$ python -q
>>> import numpy as np
>>> np.set_printoptions(precision=3, suppress=True, linewidth=160)
>>> def tidy(a):
...     return np.round(a, 3) + 0
... 
>>> Q, _ = np.linalg.qr(np.array([[-1.7, -0.3, -1.7, -0.7, -1.3, 2.0, 1.5],
...     [-0.6, -1.0, 1.5, 1.0, -1.0, 0.5, -2.1],
...     [-0.6, -0.5, 0.6, -0.9, -0.8, 0.1, 0.0],
...     [-1.3, 1.1, -1.2, -1.0, -0.5, -2.6, 0.6],
...     [1.3, 1.5, -0.1, -1.2, 0.6, 0.6, -1.3],
...     [0.3, 0.3, -0.7, 1.1, 1.4, 1.2, 0.8],
...     [1.8, 0.1, -0.5, -0.4, 1.6, -1.0, -0.6]]))
>>> w = np.array([9, -5, 4, -4, -8, -3, -6])
>>> K = Q @ np.diag(w) @ Q.T
>>> print(tidy(K))
[[ 2.058 -1.47   1.379  2.763 -4.697  1.374 -1.428]
 [-1.47  -3.43   1.435  1.272 -0.425 -1.138 -3.638]
 [ 1.379  1.435 -4.598  0.151  0.542 -1.47  -2.789]
 [ 2.763  1.272  0.151 -2.682 -2.288 -1.595 -3.435]
 [-4.697 -0.425  0.542 -2.288 -1.999  0.5    1.811]
 [ 1.374 -1.138 -1.47  -1.595  0.5   -3.894  1.065]
 [-1.428 -3.638 -2.789 -3.435  1.811  1.065  1.543]]
>>> vec = np.array([6, 8, -9, -1, 9, 2, -7])
>>> print(tidy((K * vec).sum(axis=1)))
[-44.118 -31.082  82.441  28.341 -63.836   3.222  -1.512]
>>> tidy(K @ (2 * vec))
array([ -88.235,  -62.163,  164.881,   56.682, -127.671,    6.443,   -3.024])
>>> tidy(K @ np.eye(7)[3])
array([ 2.763,  1.272,  0.151, -2.682, -2.288, -1.595, -3.435])
>>> arr = np.load("m.npy")
>>> print(arr)
[[ 1.711 -4.694 -3.249 -0.056  2.432 -1.09  -0.584]
 [ 0.933 -2.144 -5.587 -2.626 -2.61   0.575  2.341]
 [ 1.722 -5.582 -4.752 -0.526  1.073  0.147 -1.351]
 [ 2.728  0.865 -4.384 -2.954 -1.108  0.604 -0.702]
 [ 1.899 -0.081 -5.401 -1.305 -0.285  1.138  1.95 ]
 [-0.207 -6.435 -2.606  1.775  1.398  0.731 -2.043]
 [ 1.85  -5.901 -2.949  1.486  2.872 -1.388  0.405]
 [-0.089 -6.096 -4.024 -0.817  1.38  -0.872 -0.194]
 [-3.077  0.024 -1.439 -1.036 -5.125  3.005  0.866]
 [ 2.382 -3.566 -2.576 -0.665  0.528 -2.13   0.51 ]
 [ 1.039 -5.07  -3.465 -0.94   1.374 -0.63  -0.27 ]]
>>> vec = np.array([-2, 2, 4, -2, 2, -3, -4])
>>> target = arr @ vec
>>> tidy(np.linalg.solve(arr.T @ arr, arr.T @ target))
array([-2.,  2.,  4., -2.,  2., -3., -4.])
>>> tidy(target)
array([-15.224, -39.559, -25.455, -16.574, -34.738, -17.655, -21.982, -20.324, -20.211, -15.464, -18.48 ])
>>> rng = np.random.default_rng(499017)
>>> target = target + 0.02 * rng.normal(size=11)
>>> tidy(target)
array([-15.225, -39.558, -25.466, -16.555, -34.717, -17.651, -21.957, -20.318, -20.176, -15.489, -18.479])
>>> coef, *_ = np.linalg.lstsq(arr, target)
>>> coef.round()
array([-2.,  2.,  4., -2.,  2., -3., -4.])
>>> tidy(arr.T @ (target - arr @ coef))
array([0., 0., 0., 0., 0., 0., 0.])
>>> vec = np.array([2, -2, -3, 2, -2, 2, 0])
>>> target = arr @ vec
>>> coef, lr = np.zeros(7), 1 / np.linalg.norm(arr, 2) ** 2
>>> for i in range(30):
...     coef -= lr * arr.T @ (arr @ coef - target)
...     if i % 10 == 0: print(i, round(np.linalg.norm(arr @ coef - target), 3))
... 
0 16.96
10 7.111
20 5.923
>>> print(tidy(coef))
[ 0.48  -1.955 -3.019  0.171 -0.949  1.387  0.04 ]
>>> f, r1 = arr[0], arr[4]
>>> tidy(f @ f)
np.float64(42.964)
>>> p = (f @ r1) / (f @ f) * f
>>> print(tidy(r1 - p))
[ 1.175  1.905 -4.026 -1.281 -1.314  1.599  2.197]
>>> np.linalg.matrix_rank(np.outer(f, r1))
np.int64(1)
>>> M2 = np.c_[arr[:, :2] @ np.array([[1, 1], [3, 3]]), np.array([3, 3, 0, 0, 0, 0, 0, 0, 0, 3, 3])]
>>> tidy(M2)
array([[-12.371, -12.371,   3.   ],
       [ -5.499,  -5.499,   3.   ],
       [-15.024, -15.024,   0.   ],
       [  5.323,   5.323,   0.   ],
       [  1.656,   1.656,   0.   ],
       [-19.512, -19.512,   0.   ],
       [-15.853, -15.853,   0.   ],
       [-18.377, -18.377,   0.   ],
       [ -3.005,  -3.005,   0.   ],
       [ -8.316,  -8.316,   3.   ],
       [-14.171, -14.171,   3.   ]])
>>> tidy(np.linalg.lstsq(arr, M2[:, 0])[0])
array([1., 3., 0., 0., 0., 0., 0.])
>>> tidy(np.linalg.norm(np.linalg.qr(arr)[0].T @ M2, axis=0) ** 2 / ((M2 ** 2).sum(axis=0) + 1e-12))
array([1.   , 1.   , 0.734])
>>> U, sv, vt = np.linalg.svd(M2)
>>> vecs = vt[:(sv > 1e-8).sum()]
>>> vec = M2[2] + 5 * M2[6] + rng.integers(2) * np.eye(3)[2]
>>> vec
array([-94.289, -94.289,   0.   ])
>>> tidy(np.linalg.norm(vec - vecs.T @ vecs @ vec))
np.float64(0.0)
>>> M = np.load("test9.npy")
>>> print(M)
[[ 0.197  0.993  0.282 -0.363 -0.929 -0.9   -0.874 -0.988]
 [ 0.988 -1.     0.977  0.478  1.     0.999  0.675 -0.99 ]
 [-0.869 -0.371 -0.939 -0.226 -0.67   0.405  0.572  0.998]
 [ 0.397  0.8    0.735 -0.834 -0.999  0.523 -0.961 -0.972]
 [-0.786  0.975 -0.919  0.354  0.336 -0.954  0.454  0.851]
 [-0.405 -0.989 -0.831  0.264  0.986  0.74   0.804  0.963]
 [-0.824  0.757 -0.966 -0.462 -0.635 -0.558 -0.31   0.814]
 [ 0.515 -0.997 -0.551 -0.264  0.996  0.859 -0.235 -0.919]
 [ 0.282  0.405  0.363 -0.397 -0.766  0.07  -0.68  -0.869]
 [ 0.478  0.149  0.89   0.623  0.3   -0.11   0.658  0.291]
 [-0.915 -0.264 -0.999 -0.67   0.952 -0.647 -0.544  0.345]
 [-0.995  0.954 -1.    -0.793 -0.811 -0.887 -0.371  0.998]
 [ 0.572 -0.944  0.675  0.845  0.998  0.11   0.926  0.422]
 [ 0.883 -0.797  0.77  -0.969 -0.987  0.946 -0.998 -1.   ]
 [ 0.856 -0.962  0.999  0.864 -0.501  0.96   0.969  0.985]
 [ 0.961 -0.963  0.999  0.907  0.984  0.716  0.914 -0.67 ]
 [ 0.937 -0.982  0.979  0.235  0.919  0.876 -0.129 -0.987]
 [ 0.943 -0.254  0.995 -0.129 -0.8    0.675 -0.757 -0.997]
 [ 0.354 -1.    -0.762 -0.43   0.998  0.992  0.188 -0.03 ]
 [ 0.04   0.336  0.611  0.544  0.01  -0.207  0.696  0.818]
 [-0.811  0.993 -0.872  0.207 -0.706 -0.956  0.254  0.883]
 [ 0.989  0.31   1.     0.744 -0.999  0.943  0.523 -0.611]
 [-0.207 -0.998 -0.998 -0.95   0.996  0.818 -0.98  -0.999]
 [-0.927  0.996 -0.811  0.149 -0.995 -0.864  0.617  0.999]
 [-0.831 -0.8   -0.999 -0.565  0.993 -0.43  -0.414 -0.07 ]
 [-0.909  0.998 -0.978 -0.919 -1.    -0.821 -0.968 -0.06 ]]
>>> T = M.reshape(26, 2, -1)
>>> np.swapaxes(T, 1, 2)[24]
array([[-0.831,  0.993],
       [-0.8  , -0.43 ],
       [-0.999, -0.414],
       [-0.565, -0.07 ]])
>>> T.shape
(26, 2, 4)
>>> C2 = M.T @ M
>>> np.allclose(C2, C2.T)
True
>>> (M @ M.T).shape
(26, 26)
>>> tidy(np.diag(C2))
array([14.501, 17.653, 19.465,  9.668, 19.166, 14.644, 12.328, 17.404])
>>> tidy(np.trace(C2)), tidy((M ** 2).sum())
(np.float64(124.828), np.float64(124.828))
>>> mat = np.load("layer16.npy")
>>> tidy(mat)
array([[ 0.25 , -0.167,  0.167, -0.083, -0.063, -0.313, -0.083,  0.125, -0.021],
       [-0.167,  0.111, -0.111,  0.056,  0.042,  0.209,  0.056, -0.083,  0.014],
       [ 0.167, -0.111,  0.111, -0.056, -0.042, -0.209, -0.056,  0.083, -0.014],
       [-0.083,  0.056, -0.056,  0.028,  0.021,  0.104,  0.028, -0.042,  0.007],
       [-0.063,  0.042, -0.042,  0.021,  0.016,  0.078,  0.021, -0.031,  0.005],
       [-0.313,  0.209, -0.209,  0.104,  0.078,  0.391,  0.104, -0.157,  0.026],
       [-0.083,  0.056, -0.056,  0.028,  0.021,  0.104,  0.028, -0.042,  0.007],
       [ 0.125, -0.083,  0.083, -0.042, -0.031, -0.157, -0.042,  0.063, -0.01 ],
       [-0.021,  0.014, -0.014,  0.007,  0.005,  0.026,  0.007, -0.01 ,  0.002]])
>>> w, vecs = np.linalg.eigh(mat)
>>> vec = np.array([2, 0, 2, -2, -1, 2, 0, -1, 1])
>>> tidy(vecs * np.abs(w) @ vecs.T)
array([[ 0.25 , -0.167,  0.167, -0.083, -0.063, -0.313, -0.083,  0.125, -0.021],
       [-0.167,  0.111, -0.111,  0.056,  0.042,  0.209,  0.056, -0.083,  0.014],
       [ 0.167, -0.111,  0.111, -0.056, -0.042, -0.209, -0.056,  0.083, -0.014],
       [-0.083,  0.056, -0.056,  0.028,  0.021,  0.104,  0.028, -0.042,  0.007],
       [-0.063,  0.042, -0.042,  0.021,  0.016,  0.078,  0.021, -0.031,  0.005],
       [-0.313,  0.209, -0.209,  0.104,  0.078,  0.391,  0.104, -0.157,  0.026],
       [-0.083,  0.056, -0.056,  0.028,  0.021,  0.104,  0.028, -0.042,  0.007],
       [ 0.125, -0.083,  0.083, -0.042, -0.031, -0.157, -0.042,  0.063, -0.01 ],
       [-0.021,  0.014, -0.014,  0.007,  0.005,  0.026,  0.007, -0.01 ,  0.002]])
>>> tidy(vec @ mat @ vec / (vec @ vec)), tidy(w[0]), tidy(w[-1])
(np.float64(0.018), np.float64(0.0), np.float64(1.0))
>>> (np.sign(vecs[:, -1].round(6)) == np.sign(vecs[0, -1].round(6))).astype(int)
array([1, 0, 1, 0, 0, 0, 0, 1, 0])
>>> tidy(vec @ mat @ vec)
np.float64(0.341)
>>> F = np.array([[3, 3, 2, 6, 6, 4],
...     [3, 1, 0, 6, 2, 0],
...     [2, 1, 0, 4, 2, 0],
...     [6, 6, 4, -3, -3, -2],
...     [6, 2, 0, -3, -1, 0],
...     [4, 2, 0, -2, -1, 0]])
>>> M2 = np.array([[9, -1, -4],
...     [0, 6, 2],
...     [4, -7, -8],
...     [-2, 3, 6],
...     [-6, -3, 5],
...     [6, 0, 9]])
>>> print(np.linalg.matrix_rank(np.vstack([F, M2.T])))
6
>>> print(np.einsum("ij->j", F))
[24 15  6  8  5  2]
>>> print(np.einsum("ij,ij->i", F, F))
[110  50  25 110  50  25]
>>> np.linalg.matrix_rank(F @ M2)
np.int64(3)
>>> print(tidy(np.sort(np.abs(np.linalg.eigvals(F)))))
[ 0.493  0.493  3.504  3.504 12.941 12.941]
>>> tidy(np.abs(np.linalg.eigvals(F)).max())
np.float64(12.941)
>>> (F + F.T) / 2
array([[ 3. ,  3. ,  2. ,  6. ,  6. ,  4. ],
       [ 3. ,  1. ,  0.5,  6. ,  2. ,  1. ],
       [ 2. ,  0.5,  0. ,  4. ,  1. ,  0. ],
       [ 6. ,  6. ,  4. , -3. , -3. , -2. ],
       [ 6. ,  2. ,  1. , -3. , -1. , -0.5],
       [ 4. ,  1. ,  0. , -2. , -0.5,  0. ]])
>>> tidy(np.linalg.det(F))
np.float64(-500.0)
>>> print(F @ F)
[[110  70  30   0   0   0]
 [ 60  50  30   0   0   0]
 [ 45  35  20   0   0   0]
 [  0   0   0 110  70  30]
 [  0   0   0  60  50  30]
 [  0   0   0  45  35  20]]
>>> np.allclose(F, F.T)
False
>>> print(np.linalg.matrix_power(F, 3))
[[ 600  430  220 1200  860  440]
 [ 390  260  120  780  520  240]
 [ 280  190   90  560  380  180]
 [1200  860  440 -600 -430 -220]
 [ 780  520  240 -390 -260 -120]
 [ 560  380  180 -280 -190  -90]]
